% python3 -q
>>> import numpy as np
>>> from numpy import linalg as LA
>>> np.set_printoptions(precision=1, suppress=True, linewidth=200)
>>> def rnd(a):
...     return np.round(a, 1) + 0
... 
>>> J = np.loadtxt("sample1.csv", delimiter=",")
>>> rnd(J)
array([[ 1.5, -0.1,  1.6,  1.3],
       [-0.1,  0.8, -0.5, -0.8],
       [ 1.6, -0.5,  1.9,  1.7],
       [ 1.3, -0.8,  1.7,  1.8]])
>>> np.abs(np.diag(LA.qr(J)[1])) > 1e-9
array([ True,  True, False, False])
>>> np.unique(J.round(6), axis=0).shape
(4, 4)
>>> np.allclose(J[:-1].T @ LA.lstsq(J[:-1].T, J[-1])[0], J[-1])
True
>>> rnd(J @ LA.pinv(J) @ J)
array([[ 1.5, -0.1,  1.6,  1.3],
       [-0.1,  0.8, -0.5, -0.8],
       [ 1.6, -0.5,  1.9,  1.7],
       [ 1.3, -0.8,  1.7,  1.8]])
>>> LA.lstsq(J[:-1].T, J[-1])[2]
np.int32(2)
>>> mat = np.array([[-0.7, -1.7, -1.5, -1.3],
...     [-1.7, -1.7, 0.7, 1.4],
...     [-1.5, 0.7, 1.3, -0.7],
...     [-1.3, 1.4, -0.7, 1.1]])
>>> vals, evecs = LA.eig(mat)
>>> rnd(np.sort(LA.eigvals(LA.inv(mat))))
array([-0.5, -0.3,  0.3,  0.5])
>>> rnd(mat @ evecs[:, 0] - vals[0] * evecs[:, 0])
array([0., 0., 0., 0.])
>>> rnd(np.sort(LA.eigvals(mat @ mat)))
array([3.8, 3.8, 9.1, 9.1])
>>> rnd(np.prod(vals))
np.float64(34.7)
>>> rnd(np.sort(LA.eigvals(mat.T)))
array([-3. , -1.9,  2. ,  3. ])
>>> rnd(np.trace(mat))
np.float64(0.0)
>>> np.allclose(mat, mat.T)
True
>>> (mat - mat.T) / 2
array([[0., 0., 0., 0.],
       [0., 0., 0., 0.],
       [0., 0., 0., 0.],
       [0., 0., 0., 0.]])
>>> rnd(np.sort(np.abs(LA.eigvals(mat))))
array([1.9, 2. , 3. , 3. ])
>>> rnd(mat @ mat)
array([[ 7.3,  1.2, -1.2, -1.9],
       [ 1.2,  8.2,  1.3,  0.9],
       [-1.2,  1.3,  4.9,  1.2],
       [-1.9,  0.9,  1.2,  5.4]])
>>> B = np.array([[-2, 2, 0], [-1, -2, 1]])
>>> W2 = np.kron(B, mat)
>>> rnd(LA.norm(W2, 2)), rnd(LA.norm(B, 2) * LA.norm(mat, 2))
(np.float64(9.2), np.float64(9.2))
>>> W2
array([[ 1.4,  3.4,  3. ,  2.6, -1.4, -3.4, -3. , -2.6, -0. , -0. , -0. , -0. ],
       [ 3.4,  3.4, -1.4, -2.8, -3.4, -3.4,  1.4,  2.8, -0. , -0. ,  0. ,  0. ],
       [ 3. , -1.4, -2.6,  1.4, -3. ,  1.4,  2.6, -1.4, -0. ,  0. ,  0. , -0. ],
       [ 2.6, -2.8,  1.4, -2.2, -2.6,  2.8, -1.4,  2.2, -0. ,  0. , -0. ,  0. ],
       [ 0.7,  1.7,  1.5,  1.3,  1.4,  3.4,  3. ,  2.6, -0.7, -1.7, -1.5, -1.3],
       [ 1.7,  1.7, -0.7, -1.4,  3.4,  3.4, -1.4, -2.8, -1.7, -1.7,  0.7,  1.4],
       [ 1.5, -0.7, -1.3,  0.7,  3. , -1.4, -2.6,  1.4, -1.5,  0.7,  1.3, -0.7],
       [ 1.3, -1.4,  0.7, -1.1,  2.6, -2.8,  1.4, -2.2, -1.3,  1.4, -0.7,  1.1]])
>>> F = np.load("test15.npy")
>>> rnd(F)
array([[ 10.6,  16.2,  10.1,   2.6,   0. ,   3.7],
       [  9.9,  15.3,   9.4,   2.5,   0. ,   3.4],
       [ -6.5,  -3.1,  -4.9,   0.4,   0. ,  -2.7],
       [ -0.9,   3.2,  -0.1,   1.1,   0. ,  -0.6],
       [  3. ,   7.6,   3.3,   1.6,   0. ,   0.9],
       [ -1.3,   2.8,  -0.4,   1.1,   0. ,  -0.7],
       [  3.3,   7.9,   3.6,   1.7,   0. ,   1. ],
       [-11.8,  -9. ,  -9.6,  -0.2,   0. ,  -4.7],
       [ 11.2,  16.8,  10.5,   2.6,   0. ,   3.9],
       [  0.7,   5. ,   1.4,   1.3,   0. ,   0. ],
       [ -2.1,   1.9,  -1.1,   1. ,   0. ,  -1. ],
       [ -2.1,   1.9,  -1.1,   1. ,   0. ,  -1. ],
       [  6.4,  11.4,   6.3,   2. ,   0. ,   2.1]])
>>> # rank 2
>>> vals, evecs = LA.eigh(mat)
>>> rnd(vals.sum()), rnd(np.trace(mat))
(np.float64(0.0), np.float64(0.0))
>>> rnd(np.abs(evecs[:, -1]))
array([0.6, 0.4, 0.5, 0.5])
>>> rnd(evecs.T @ evecs)
array([[1., 0., 0., 0.],
       [0., 1., 0., 0.],
       [0., 0., 1., 0.],
       [0., 0., 0., 1.]])
>>> rnd(LA.eigvalsh(mat + 2 * np.eye(4)))
array([-1. ,  0.1,  4. ,  5. ])
>>> np.unique(vals.round(6) + 0, return_counts=True)[1]
array([1, 1, 1, 1])
>>> rnd(evecs.T @ mat @ evecs)
array([[-3. ,  0. ,  0. ,  0. ],
       [ 0. , -1.9,  0. ,  0. ],
       [ 0. ,  0. ,  2. ,  0. ],
       [ 0. ,  0. ,  0. ,  3. ]])
>>> A = np.loadtxt("case10.csv", delimiter=",")
>>> A
array([[0., 3., 0., 0., 4.],
       [0., 2., 1., 0., 2.],
       [0., 5., 0., 1., 6.],
       [3., 4., 1., 0., 2.],
       [1., 5., 0., 0., 4.],
       [0., 3., 0., 0., 4.],
       [0., 4., 0., 0., 4.],
       [0., 4., 0., 2., 6.],
       [0., 4., 0., 2., 6.],
       [0., 2., 1., 0., 2.],
       [3., 4., 1., 0., 2.],
       [0., 3., 0., 0., 4.],
       [0., 6., 0., 0., 6.],
       [1., 3., 1., 0., 2.],
       [0., 4., 0., 2., 6.],
       [0., 6., 0., 0., 6.],
       [0., 4., 0., 0., 4.],
       [0., 6., 0., 0., 6.],
       [0., 6., 0., 0., 6.],
       [0., 3., 0., 0., 4.],
       [3., 4., 1., 0., 2.],
       [0., 6., 0., 0., 6.],
       [0., 3., 0., 0., 4.],
       [0., 2., 1., 0., 2.],
       [0., 4., 0., 0., 4.],
       [0., 5., 0., 1., 6.],
       [0., 3., 0., 0., 4.]])
>>> rng = np.random.default_rng(4541)
>>> lab = rng.permutation(5)
>>> B = A[:, lab] * rng.choice([-1, 1], 5)
>>> B
array([[-0.,  0.,  3.,  4.,  0.],
       [-1.,  0.,  2.,  2.,  0.],
       [-0.,  1.,  5.,  6.,  0.],
       [-1.,  0.,  4.,  2.,  3.],
       [-0.,  0.,  5.,  4.,  1.],
       [-0.,  0.,  3.,  4.,  0.],
       [-0.,  0.,  4.,  4.,  0.],
       [-0.,  2.,  4.,  6.,  0.],
       [-0.,  2.,  4.,  6.,  0.],
       [-1.,  0.,  2.,  2.,  0.],
       [-1.,  0.,  4.,  2.,  3.],
       [-0.,  0.,  3.,  4.,  0.],
       [-0.,  0.,  6.,  6.,  0.],
       [-1.,  0.,  3.,  2.,  1.],
       [-0.,  2.,  4.,  6.,  0.],
       [-0.,  0.,  6.,  6.,  0.],
       [-0.,  0.,  4.,  4.,  0.],
       [-0.,  0.,  6.,  6.,  0.],
       [-0.,  0.,  6.,  6.,  0.],
       [-0.,  0.,  3.,  4.,  0.],
       [-1.,  0.,  4.,  2.,  3.],
       [-0.,  0.,  6.,  6.,  0.],
       [-0.,  0.,  3.,  4.,  0.],
       [-1.,  0.,  2.,  2.,  0.],
       [-0.,  0.,  4.,  4.,  0.],
       [-0.,  1.,  5.,  6.,  0.],
       [-0.,  0.,  3.,  4.,  0.]])
>>> Uu, _, VT = LA.svd(A.T @ B)
>>> lab
array([2, 3, 1, 4, 0])
>>> rnd(LA.lstsq(A, B)[0])
array([[ 0.,  0.,  0.,  0.,  1.],
       [ 0.,  0.,  1.,  0.,  0.],
       [-1.,  0.,  0.,  0.,  0.],
       [ 0.,  1.,  0.,  0.,  0.],
       [ 0.,  0.,  0.,  1.,  0.]])
>>> d = LA.norm(B[:, None] - B[None], axis=-1)
>>> (d + 1e9 * np.eye(27)).round(6).argmin(axis=1)
array([ 5,  9, 25, 10,  6,  0, 16,  8,  7,  1,  3,  0, 15,  1,  7, 12,  6, 12, 12,  0,  3, 12,  0,  1,  6,  2,  0])
>>> np.flatnonzero(d[12] < d.mean() / 2)
array([ 2, 12, 15, 17, 18, 21, 25])
>>> rnd(LA.norm(B, axis=1))
array([5. , 3. , 7.9, 5.5, 6.5, 5. , 5.7, 7.5, 7.5, 3. , 5.5, 5. , 8.5, 3.9, 7.5, 8.5, 5.7, 8.5, 8.5, 5. , 5.5, 8.5, 5. , 3. , 5.7, 7.9, 5. ])
>>> LA.matrix_rank(d ** 2)
np.int64(7)
>>> proj = A @ LA.solve(A.T @ A, A.T)
>>> rnd(proj @ A[:, 2])
array([0., 1., 0., 1., 0., 0., 0., 0., 0., 1., 1., 0., 0., 1., 0., 0., 0., 0., 0., 0., 1., 0., 0., 1., 0., 0., 0.])
>>> LA.matrix_rank(np.eye(27) - proj)
np.int64(22)
>>> rnd(LA.eigvalsh(proj))
array([0., 0., 0., 0., 0., 0., 0., 0., 0., 0., 0., 0., 0., 0., 0., 0., 0., 0., 0., 0., 0., 0., 1., 1., 1., 1., 1.])
>>> Xs = (A - A.mean(axis=0)) / A.std(axis=0)
>>> np.argwhere(np.abs(Xs) > 2)
array([[ 3,  0],
       [ 7,  3],
       [ 8,  3],
       [10,  0],
       [14,  3],
       [20,  0]])
>>> rnd(Xs.std(axis=0))
array([1., 1., 1., 1., 1.])
>>> b = LA.lstsq(np.delete(Xs, 2, axis=1), Xs[:, 2])[0]
>>> rnd(1 - np.var(Xs[:, 2] - np.delete(Xs, 2, axis=1) @ b))
np.float64(0.8)
>>> np.abs(b).argmax()
np.int64(3)
>>> x = np.array([-3, 3, -3, 0, -5])
>>> y = A @ x
>>> b, lr = np.zeros(5), 1 / LA.norm(A, 2) ** 2
>>> for i in range(4):
...     b -= lr * A.T @ (A @ b - y)
...     if i % 1 == 0: print(i, round(LA.norm(A @ b - y), 1))
... 
0 14.2
1 14.0
2 13.9
3 13.8
>>> rnd(LA.cond(A))
np.float64(26.0)
>>> W0 = np.loadtxt("w.csv", delimiter=",")
>>> W0
array([[ 18.3,   6. ,   1.3,   5.2],
       [-11.1,   6.9,  12.6,  -8.4],
       [-11.9, -15.6,   3.7,  -0.3],
       [  7. , -10.1,  -8.2, -13.5],
       [ 15.7,  -7.7,   9.4,   2.8],
       [  5.8, -14.1, -12. ,   4.8],
       [ 12.8,  -0.1,  -6.9, -13.7],
       [-19.4,  -3.6,   1.5,  -2.8],
       [ 14.6, -12.5,  -3.9,   3.7],
       [ 15.5, -10.9,  -3.8,   5. ],
       [ -5.9,  13. ,  -6.9,  12.2],
       [-15.5,   6.9, -10. ,   3.7],
       [-11.3, -11.4,   0.9,  11.9],
       [  7.7,  -2.8,  16.8,  -7.2],
       [ -5.9,  14. ,  -3. ,  12.7],
       [ -7.4,  18.3,   2.7,   1.2],
       [-13.9,   5.7,  -1.2, -13.2],
       [-16.4, -11. ,   2.3,   1.9],
       [ -4.3, -19.5,   0.3,   0.9],
       [ 18.3,   1.2,   7.8,  -2.1],
       [ 10.6,   8.6, -11.2,   9.4],
       [ 15. ,  -6.7,  11.2,   2. ],
       [ -5.9,  18.7,  -3.8,  -0.5],
       [  3.2, -18.3,  -2.1,   7. ],
       [ -1.5,  -0.1,   7.4, -18.5],
       [  4.5,  18.4,   1.7,  -6.2]])
>>> proj = W0 @ LA.solve(W0.T @ W0, W0.T)
>>> rnd(LA.eigvalsh(proj))
array([0., 0., 0., 0., 0., 0., 0., 0., 0., 0., 0., 0., 0., 0., 0., 0., 0., 0., 0., 0., 0., 0., 1., 1., 1., 1.])
>>> rnd(np.diag(proj))
array([0.1, 0.2, 0.1, 0.3, 0.1, 0.2, 0.2, 0.1, 0.1, 0.1, 0.1, 0.1, 0.2, 0.2, 0.2, 0.1, 0.2, 0.1, 0.1, 0.1, 0.2, 0.2, 0.1, 0.1, 0.2, 0.1])
>>> np.allclose(proj @ proj, proj)
True
>>> Xs = W0 - W0.mean(axis=0)
>>> evecs = LA.svd(Xs)[2][:3]
>>> B = Xs - Xs @ evecs.T @ evecs
>>> rnd(LA.norm(B) / LA.norm(Xs))
np.float64(0.3)
>>> rnd(np.diag(evecs.T @ evecs))
array([1. , 1. , 0.3, 0.7])
>>> rnd(np.cov(Xs @ evecs.T, rowvar=False))
array([[164.6,   0. ,   0. ],
       [  0. , 123.6,   0. ],
       [  0. ,   0. ,  83.4]])
>>> LA.norm(B, axis=1).round(6).argmax()
np.int64(3)
>>> def softmax(z):
...     e = np.exp(z - z.max(axis=-1, keepdims=True))
...     return e / e.sum(axis=-1, keepdims=True)
... 
>>> rnd(softmax(J[0] + -1))
array([0.3, 0.1, 0.4, 0.3])
>>> rnd(softmax(10 * J[0]))
array([0.2, 0. , 0.8, 0. ])
>>> scores = J @ J.T / np.sqrt(4)
>>> rnd(softmax(scores))
array([[0.2, 0. , 0.5, 0.3],
       [0.1, 0.8, 0.1, 0.1],
       [0.2, 0. , 0.5, 0.3],
       [0.2, 0. , 0.5, 0.4]])
>>> feats = np.load("arr.npy")
>>> feats
array([[ 0,  3, -4,  0,  1, -3,  2],
       [-3,  0,  3, -2, -2,  2,  0],
       [ 4, -3,  0,  0, -2,  1, -1],
       [ 0,  2,  0,  0,  2, -1,  0],
       [-1,  2,  2, -2,  0, -1,  4],
       [ 3, -2, -1,  1,  1,  0,  3],
       [-2,  0,  1,  0, -4, -3,  0]])
>>> rk = LA.matrix_rank(feats)
>>> rk
np.int64(6)
>>> null = LA.svd(feats)[2][rk:].T
>>> [int(LA.matrix_rank(feats[:i])) for i in range(1, len(feats) + 1)]
[1, 2, 3, 4, 5, 6, 6]
>>> rnd(null[:, 0] / null[np.abs(null[:, 0]).round(6).argmax(), 0])
array([ 0.3,  0.9,  0.2,  1. , -0.6,  0.6,  0.2])
>>> np.allclose(feats @ null, 0)
True
>>> rnd(null @ null.T)
array([[ 0. ,  0.1,  0. ,  0.1, -0.1,  0.1,  0. ],
       [ 0.1,  0.3,  0.1,  0.3, -0.2,  0.2,  0.1],
       [ 0. ,  0.1,  0. ,  0.1,  0. ,  0. ,  0. ],
       [ 0.1,  0.3,  0.1,  0.4, -0.2,  0.2,  0.1],
       [-0.1, -0.2,  0. , -0.2,  0.1, -0.1,  0. ],
       [ 0.1,  0.2,  0. ,  0.2, -0.1,  0.1,  0.1],
       [ 0. ,  0.1,  0. ,  0.1,  0. ,  0.1,  0. ]])
>>> [int(LA.matrix_rank(np.delete(feats, i, axis=0))) for i in range(7)]
[6, 6, 6, 6, 6, 6, 6]
